% python3 -q
>>> import numpy as np
>>> np.set_printoptions(precision=4, suppress=True, linewidth=200, floatmode="fixed")
>>> def tidy(a):
...     return np.round(a, 4) + 0
... 
>>> Y = np.array([[1, 2, 1, 1, 2, 3]])
>>> J = Y.T @ Y
>>> J
array([[1, 2, 1, 1, 2, 3],
       [2, 4, 2, 2, 4, 6],
       [1, 2, 1, 1, 2, 3],
       [1, 2, 1, 1, 2, 3],
       [2, 4, 2, 2, 4, 6],
       [3, 6, 3, 3, 6, 9]])
>>> left, sig, Vh = np.linalg.svd(J)
>>> vecs = Vh[:(sig > 1e-8).sum()]
>>> rng = np.random.default_rng(838485)
>>> vec = J[3] + 4 * J[1] + rng.integers(2) * np.eye(6)[2]
>>> vec
array([ 9.0000, 18.0000,  9.0000,  9.0000, 18.0000, 27.0000])
>>> tidy(vecs.T @ vecs)
array([[0.0500, 0.1000, 0.0500, 0.0500, 0.1000, 0.1500],
       [0.1000, 0.2000, 0.1000, 0.1000, 0.2000, 0.3000],
       [0.0500, 0.1000, 0.0500, 0.0500, 0.1000, 0.1500],
       [0.0500, 0.1000, 0.0500, 0.0500, 0.1000, 0.1500],
       [0.1000, 0.2000, 0.1000, 0.1000, 0.2000, 0.3000],
       [0.1500, 0.3000, 0.1500, 0.1500, 0.3000, 0.4500]])
>>> tidy(np.diag(vecs.T @ vecs))
array([0.0500, 0.2000, 0.0500, 0.0500, 0.2000, 0.4500])
>>> labels = rng.permutation(6)
>>> labels
array([5, 0, 3, 2, 4, 1])
>>> Y = J[labels][:, labels]
>>> tidy(np.linalg.det(Y)), tidy(np.linalg.det(J[labels]))
(np.float64(0.0), np.float64(0.0))
>>> np.trace(Y)
np.int64(20)
>>> tidy(np.sort(np.abs(np.linalg.eigvals(Y))))
array([ 0.0000,  0.0000,  0.0000,  0.0000,  0.0000, 20.0000])
>>> (J + J.T) / 2
array([[1.0000, 2.0000, 1.0000, 1.0000, 2.0000, 3.0000],
       [2.0000, 4.0000, 2.0000, 2.0000, 4.0000, 6.0000],
       [1.0000, 2.0000, 1.0000, 1.0000, 2.0000, 3.0000],
       [1.0000, 2.0000, 1.0000, 1.0000, 2.0000, 3.0000],
       [2.0000, 4.0000, 2.0000, 2.0000, 4.0000, 6.0000],
       [3.0000, 6.0000, 3.0000, 3.0000, 6.0000, 9.0000]])
>>> np.trace(J)
np.int64(20)
>>> tidy(np.sort(np.abs(np.linalg.eigvals(J))))
array([ 0.0000,  0.0000,  0.0000,  0.0000,  0.0000, 20.0000])
>>> np.allclose(J, J.T)
True
>>> np.allclose(J @ J.T, J.T @ J)
True
>>> M = np.load("data.npy")
>>> M
array([[-0.0538, -0.0007, -1.7743,  0.0016,  0.1213, -0.4803],
       [-0.0105, -0.0002,  2.6724, -0.0019, -0.0631, -0.2269],
       [-0.0039, -0.0005,  0.2435, -0.0036,  0.0935, -0.4925],
       [ 0.0117,  0.0000, -5.5862, -0.0073,  0.0475, -0.2219],
       [-0.0231, -0.0011,  0.0205,  0.0035, -0.0100, -0.2189],
       [ 0.0129,  0.0008, -3.0115, -0.0008, -0.0224,  0.4016],
       [ 0.0059,  0.0004, -4.8592, -0.0021, -0.1954, -0.2664],
       [ 0.0066,  0.0000, -0.9642,  0.0001,  0.0600, -0.3638],
       [-0.0249,  0.0003, -0.5354, -0.0024,  0.0343, -0.3358],
       [-0.0410,  0.0012, -1.4874, -0.0003, -0.0052,  0.4198],
       [-0.0425, -0.0001, -0.0587, -0.0051, -0.2754,  0.1973],
       [-0.0387,  0.0008, -0.6493, -0.0065,  0.1443, -0.5399],
       [-0.0315,  0.0002,  2.8892,  0.0003, -0.0107,  0.6107],
       [-0.0029,  0.0002,  0.2614, -0.0030,  0.0254, -0.8395],
       [-0.0334,  0.0017,  0.5859, -0.0003,  0.0277,  0.2546],
       [-0.0184, -0.0002,  2.8885,  0.0027,  0.1519, -0.2375],
       [-0.0227, -0.0007,  2.3610, -0.0049, -0.1558,  0.5220],
       [ 0.0325,  0.0013,  1.2895,  0.0057, -0.0796,  0.2036],
       [ 0.0071,  0.0018, -0.7452, -0.0051, -0.1762,  0.0576],
       [-0.0180, -0.0006,  2.2451, -0.0016,  0.1496,  0.4222],
       [ 0.0042,  0.0003, -0.1420,  0.0019,  0.1118,  0.6012],
       [-0.0388, -0.0007,  0.4432, -0.0030,  0.0799,  0.1632],
       [-0.0325, -0.0017, -0.3230,  0.0017,  0.1805, -0.8332],
       [-0.0111,  0.0009, -5.7309,  0.0027,  0.1690,  0.3848]])
>>> w1 = np.array([[2, -5], [5, 5], [-3, -3], [3, 4], [3, -4], [3, -2]])
>>> b = np.array([2, 1])
>>> hid = np.maximum(M @ w1 + b, 0)
>>> np.linalg.matrix_rank(hid)
np.int64(2)
>>> (hid > 0).astype(int)
array([[1, 1],
       [0, 0],
       [1, 1],
       [1, 1],
       [1, 1],
       [1, 1],
       [1, 1],
       [1, 1],
       [1, 1],
       [1, 1],
       [1, 1],
       [1, 1],
       [0, 0],
       [0, 1],
       [1, 0],
       [0, 0],
       [0, 0],
       [0, 0],
       [1, 1],
       [0, 0],
       [1, 0],
       [1, 0],
       [1, 1],
       [1, 1]])
>>> Z = np.array([[1, -2], [-2, 2]])
>>> w1 @ Z
array([[ 12, -14],
       [ -5,   0],
       [  3,   0],
       [ -5,   2],
       [ 11, -14],
       [  7, -10]])
>>> (hid @ Z).round(6).argmax(axis=1)
array([1, 0, 1, 1, 1, 1, 1, 1, 1, 0, 1, 1, 0, 1, 0, 0, 0, 0, 1, 0, 0, 0, 1, 1])
>>> cen = M - M.mean(axis=0)
>>> vecs = np.linalg.svd(cen)[2][:4]
>>> Y = cen - cen @ vecs.T @ vecs
>>> tidy(np.diag(vecs.T @ vecs))
array([0.9989, 0.0001, 1.0000, 0.0011, 0.9999, 1.0000])
>>> tidy((cen @ vecs.T).std(axis=0))
array([2.3902, 0.4314, 0.1170, 0.0204])
>>> tidy(np.cov(cen @ vecs.T, rowvar=False))
array([[5.9613, 0.0000, 0.0000, 0.0000],
       [0.0000, 0.1942, 0.0000, 0.0000],
       [0.0000, 0.0000, 0.0143, 0.0000],
       [0.0000, 0.0000, 0.0000, 0.0004]])
>>> np.linalg.norm(Y, axis=1).round(6).argmax()
np.int64(3)
